$ python3 -q
>>> import numpy as np
>>> np.set_printoptions(precision=2, suppress=True, linewidth=100, sign=" ")
>>> F = np.loadtxt("x.csv", delimiter=",")
>>> F
array([[-0.47, 78.81,  1.43, -0.09, 19.16, 80.9 , -0.42,  0.76, 39.92, 40.22],
       [ 1.1 , 80.91,  0.25,  1.57, 21.84, 79.53, -0.73, -0.33, 40.34, 38.99],
       [-0.67, 79.92,  1.14,  0.29, 20.2 , 79.1 , -0.07, -2.02, 38.51, 39.16],
       [-0.96, 80.4 , -1.15, -0.24, 21.13, 79.11, -1.8 , -0.6 , 40.33, 38.3 ],
       [ 1.16, 79.9 , -0.19, -0.24, 20.38, 80.69,  0.79,  1.03, 40.3 , 40.13],
       [ 1.01, 78.63, -0.02, -0.47, 19.07, 79.36,  0.  , -0.69, 39.94, 40.14],
       [-0.78, 79.24, -0.48,  0.76, 22.41, 78.02,  1.26, -1.62, 39.46, 41.48],
       [ 0.42, 79.64,  0.17,  1.  , 20.11, 79.8 ,  0.36,  0.22, 42.35, 40.91],
       [ 0.38, 78.87,  0.29, -0.14, 19.11, 79.48,  1.21,  1.96, 41.27, 41.21],
       [-1.4 , 78.5 ,  0.37, -0.34, 20.34, 82.95, -0.11,  0.02, 40.55, 39.64],
       [ 0.18, 79.46, -0.14,  0.66, 18.42, 79.88, -0.7 , -0.17, 40.3 , 39.97],
       [ 0.08, 79.63, -0.29, -0.41, 19.54, 80.23, -1.52, -0.99, 38.66, 38.53],
       [ 0.52, 79.53,  1.32, -1.7 , 19.86, 80.18,  1.75, -1.11, 41.36, 41.64],
       [-0.09, 78.39, -0.78,  0.37, 20.63, 78.67, -0.07,  0.64, 39.37, 41.93],
       [-0.5 , 80.25,  0.25, -0.13, 20.57, 77.61,  1.42,  0.97, 41.38, 40.53],
       [ 0.4 , 79.82,  1.61, -0.59, 19.85, 81.19,  1.42, -0.37, 42.  , 39.41],
       [-0.67, 81.62, -1.42,  0.97, 20.03, 80.49, -0.62, -0.07, 39.22, 40.74],
       [ 0.25, 80.02, -0.62, -0.91, 20.71, 77.55,  1.75,  1.08, 39.22, 41.27],
       [ 0.06, 81.65, -0.74,  1.09, 20.91, 78.63, -1.28,  2.  , 39.4 , 40.13],
       [-1.51, 80.66,  1.63, -1.47, 20.73, 78.99,  0.45,  1.32, 37.6 , 41.23],
       [-0.11, 78.68, -0.38,  0.45, 21.55, 79.67,  0.97, -0.46, 39.93, 41.2 ],
       [-0.11, 80.71, -0.51,  0.96, 21.11, 79.37,  0.79,  0.08, 41.75, 40.7 ],
       [-0.09, 80.17,  1.  ,  0.36, 21.4 , 79.83,  0.2 ,  0.8 , 39.71, 39.55],
       [ 0.07, 78.87,  0.42,  1.56, 20.09, 81.74,  1.13, -1.26, 40.8 , 41.41],
       [ 1.29, 80.97,  0.08, -0.86, 20.36, 78.9 ,  0.53, -0.27, 39.77, 41.8 ],
       [-0.7 , 80.79, -1.35, -0.56, 18.77, 79.78,  0.07, -0.79, 40.27, 40.69],
       [-0.63, 80.85,  0.97, -0.76, 18.73, 78.82,  1.43, -0.89, 39.29, 40.99]])
>>> labels = F[:, 6] > np.median(F[:, 6])
>>> u = F[labels].mean(axis=0) - F[~labels].mean(axis=0)
>>> u
array([ 0.19, -0.02,  0.45, -0.54,  0.31, -0.47,  1.62,  0.12,  0.4 ,  1.08])
>>> labels.astype(int)
array([ 0,  0,  0,  0,  1,  0,  1,  0,  1,  0,  0,  0,  1,  0,  1,  1,  0,  1,  0,  1,  1,  1,  0,
        1,  1,  0,  1])
>>> np.argsort(-np.abs(u).round(6), kind="stable")
array([ 6,  9,  3,  5,  2,  8,  4,  0,  7,  1])
>>> mat = np.load("data.npy")
>>> mat.round(2) + 0
array([[ 0.1 ,  0.11,  0.04,  0.08,  0.14,  0.05,  0.01,  0.14,  0.05,  0.14],
       [ 0.11,  0.13,  0.04,  0.1 ,  0.17,  0.06,  0.01,  0.17,  0.06,  0.17],
       [ 0.04,  0.04,  0.01,  0.03,  0.06,  0.02,  0.  ,  0.06,  0.02,  0.06],
       [ 0.08,  0.1 ,  0.03,  0.07,  0.12,  0.04,  0.01,  0.12,  0.04,  0.12],
       [ 0.14,  0.17,  0.06,  0.12,  0.21,  0.08,  0.01,  0.21,  0.08,  0.21],
       [ 0.05,  0.06,  0.02,  0.04,  0.08,  0.03,  0.  ,  0.08,  0.03,  0.08],
       [ 0.01,  0.01,  0.  ,  0.01,  0.01,  0.  ,  0.  ,  0.01,  0.  ,  0.01],
       [ 0.14,  0.17,  0.06,  0.12,  0.21,  0.08,  0.01,  0.21,  0.08,  0.21],
       [ 0.05,  0.06,  0.02,  0.04,  0.08,  0.03,  0.  ,  0.08,  0.03,  0.08],
       [ 0.14,  0.17,  0.06,  0.12,  0.21,  0.08,  0.01,  0.21,  0.08,  0.21]])
>>> # rows and columns are dependent
>>> x0 = np.array([-5, -4, -4, -3, 5, -5, 1, 5, 0, -4])
>>> a = np.maximum(mat @ x0, 0)
>>> a
array([ 0.,  0.,  0.,  0.,  0.,  0.,  0.,  0.,  0.,  0.])
>>> mat.T @ a
array([ 0.,  0.,  0.,  0.,  0.,  0.,  0.,  0.,  0.,  0.])
>>> blk = np.stack([mat, 5 * mat, mat[::-1]])
>>> np.einsum("bij,cij->bc", blk, blk)
array([[  1.  ,   5.  ,   0.69],
       [  5.  ,  25.  ,   3.43],
       [  0.69,   3.43,   1.  ]])
>>> np.linalg.matrix_rank(blk.reshape(3, -1))
np.int64(2)
>>> x0 = np.array([1, 0, 2, 0, 3, 1, 3, 0, 1, 3])
>>> round((x0 - mat @ x0) @ (mat @ x0), 2)
np.float64(0.0)
>>> mat @ x0
array([ 1.16,  1.34,  0.45,  0.98,  1.7 ,  0.63,  0.09,  1.7 ,  0.63,  1.7 ])
>>> mat @ mat @ x0
array([ 1.16,  1.34,  0.45,  0.98,  1.7 ,  0.63,  0.09,  1.7 ,  0.63,  1.7 ])
>>> [round(float(x), 2) for x in np.linalg.svd(mat, compute_uv=False)[:3]]
[1.0, 0.0, 0.0]
>>> np.linalg.cond(mat) > 100
np.True_
>>> np.argsort(-np.linalg.norm(mat, axis=0).round(6), kind="stable")[:3]
array([ 4,  7,  9])
>>> arr = np.loadtxt("sample4.csv", delimiter=",")
>>> arr
array([[-2.,  3.,  3.,  1., -1.,  5.,  5., -2., -5.,  1., -1.],
       [ 3., -2.,  3.,  3.,  1., -1.,  5.,  5., -2., -5.,  1.],
       [ 3.,  3., -2.,  3.,  3.,  1., -1.,  5.,  5., -2., -5.],
       [ 1.,  3.,  3., -2.,  3.,  3.,  1., -1.,  5.,  5., -2.],
       [-1.,  1.,  3.,  3., -2.,  3.,  3.,  1., -1.,  5.,  5.],
       [ 5., -1.,  1.,  3.,  3., -2.,  3.,  3.,  1., -1.,  5.],
       [ 5.,  5., -1.,  1.,  3.,  3., -2.,  3.,  3.,  1., -1.],
       [-2.,  5.,  5., -1.,  1.,  3.,  3., -2.,  3.,  3.,  1.],
       [-5., -2.,  5.,  5., -1.,  1.,  3.,  3., -2.,  3.,  3.],
       [ 1., -5., -2.,  5.,  5., -1.,  1.,  3.,  3., -2.,  3.],
       [-1.,  1., -5., -2.,  5.,  5., -1.,  1.,  3.,  3., -2.]])
>>> O, V = np.linalg.qr(arr[:, :10])[0], np.linalg.qr(arr[:, 10:])[0]
>>> sig = np.linalg.svd(O.T @ V, compute_uv=False)
>>> (sig > 0.9).sum()
np.int64(1)
>>> round(np.linalg.norm(O @ O.T - V @ V.T, 2), 2)
np.float64(1.0)
>>> sig
array([ 0.91])
>>> u = np.array([3, 0, 1, 0, 0, 2, 1, 3, 2, 0, 2])
>>> out = arr + np.outer(u, np.eye(11)[8])
>>> np.round(np.linalg.det(out) / np.linalg.det(arr), 2), round(1 + np.linalg.solve(arr, u)[8], 2)
(np.float64(0.37), np.float64(0.37))
>>> np.all(np.linalg.eigvalsh(arr) > 0)
np.False_
